$ ipython --no-banner

In [1]: import numpy as np

In [2]: import numpy.linalg as la

In [3]: np.set_printoptions(precision=3, suppress=True, linewidth=160, sign=" ")

In [4]: E = np.loadtxt("layer1.csv", delimiter=",")

In [5]: E
Out[5]: 
array([[-2.,  2.,  0., -2.,  2.,  4.,  0.,  0.,  0.,  0.],
       [ 1.,  0., -2., -1., -3., -4., -2.,  0.,  0.,  0.],
       [-1.,  3., -4.,  0., -3., -4.,  3.,  0.,  0.,  0.],
       [ 3.,  4.,  2., -2., -5.,  4.,  2.,  0.,  0.,  0.],
       [ 1.,  0.,  4.,  4., -2., -5., -5.,  0.,  0.,  0.],
       [-2., -1.,  0.,  4.,  2., -3., -4.,  0.,  0.,  0.],
       [-5., -5., -4.,  2.,  5., -5.,  5.,  0.,  0.,  0.],
       [ 0.,  0.,  0.,  0.,  0.,  0.,  0.,  2.,  4.,  2.],
       [ 0.,  0.,  0.,  0.,  0.,  0.,  0.,  6., -1.,  7.],
       [ 0.,  0.,  0.,  0.,  0.,  0.,  0.,  8., -8., -6.]])

In [6]: q, V = la.qr(E[:, :4])[0], la.qr(E[:, 4:])[0]

In [7]: sigma = la.svd(q.T @ V, compute_uv=False)

In [8]: round(float(la.norm(q @ q.T - V @ V.T, 2)), 3)
Out[8]: 1.0

In [9]: np.degrees(np.arccos(sigma.clip(0, 1)))
Out[9]: array([  5.174,  26.643,  41.846,  90.   ])

In [10]: (sigma > 0.9).sum()
Out[10]: np.int64(1)

In [11]: np.trace(E)
Out[11]: np.float64(-13.0)

In [12]: round(float(np.abs(la.eigvals(E)).max()), 3)
Out[12]: 8.418

In [13]: (E + E.T) / 2
Out[13]: 
array([[-2. ,  1.5, -0.5,  0.5,  1.5,  1. , -2.5,  0. ,  0. ,  0. ],
       [ 1.5,  0. ,  0.5,  1.5, -1.5, -2.5, -3.5,  0. ,  0. ,  0. ],
       [-0.5,  0.5, -4. ,  1. ,  0.5, -2. , -0.5,  0. ,  0. ,  0. ],
       [ 0.5,  1.5,  1. , -2. , -0.5,  4. ,  2. ,  0. ,  0. ,  0. ],
       [ 1.5, -1.5,  0.5, -0.5, -2. , -1.5,  0. ,  0. ,  0. ,  0. ],
       [ 1. , -2.5, -2. ,  4. , -1.5, -3. , -4.5,  0. ,  0. ,  0. ],
       [-2.5, -3.5, -0.5,  2. ,  0. , -4.5,  5. ,  0. ,  0. ,  0. ],
       [ 0. ,  0. ,  0. ,  0. ,  0. ,  0. ,  0. ,  2. ,  5. ,  5. ],
       [ 0. ,  0. ,  0. ,  0. ,  0. ,  0. ,  0. ,  5. , -1. , -0.5],
       [ 0. ,  0. ,  0. ,  0. ,  0. ,  0. ,  0. ,  5. , -0.5, -6. ]])

In [14]: f, r1 = E[3], E[6]

In [15]: f @ r1
Out[15]: np.float64(-82.0)

In [16]: f @ f
Out[16]: np.float64(78.0)

In [17]: pr = (f @ r1) / (f @ f) * f

In [18]: r1 - pr
Out[18]: array([-1.846, -0.795, -1.897, -0.103, -0.256, -0.795,  7.103,  0.   ,  0.   ,  0.   ])

In [19]: np.round((r1 - pr) @ f, 3)
Out[19]: np.float64(0.0)

In [20]: np.round(la.norm(f + r1) ** 2 + la.norm(f - r1) ** 2, 3)
Out[20]: np.float64(446.0)

In [21]: pr
Out[21]: array([-3.154, -4.205, -2.103,  2.103,  5.256, -4.205, -2.103, -0.   , -0.   , -0.   ])
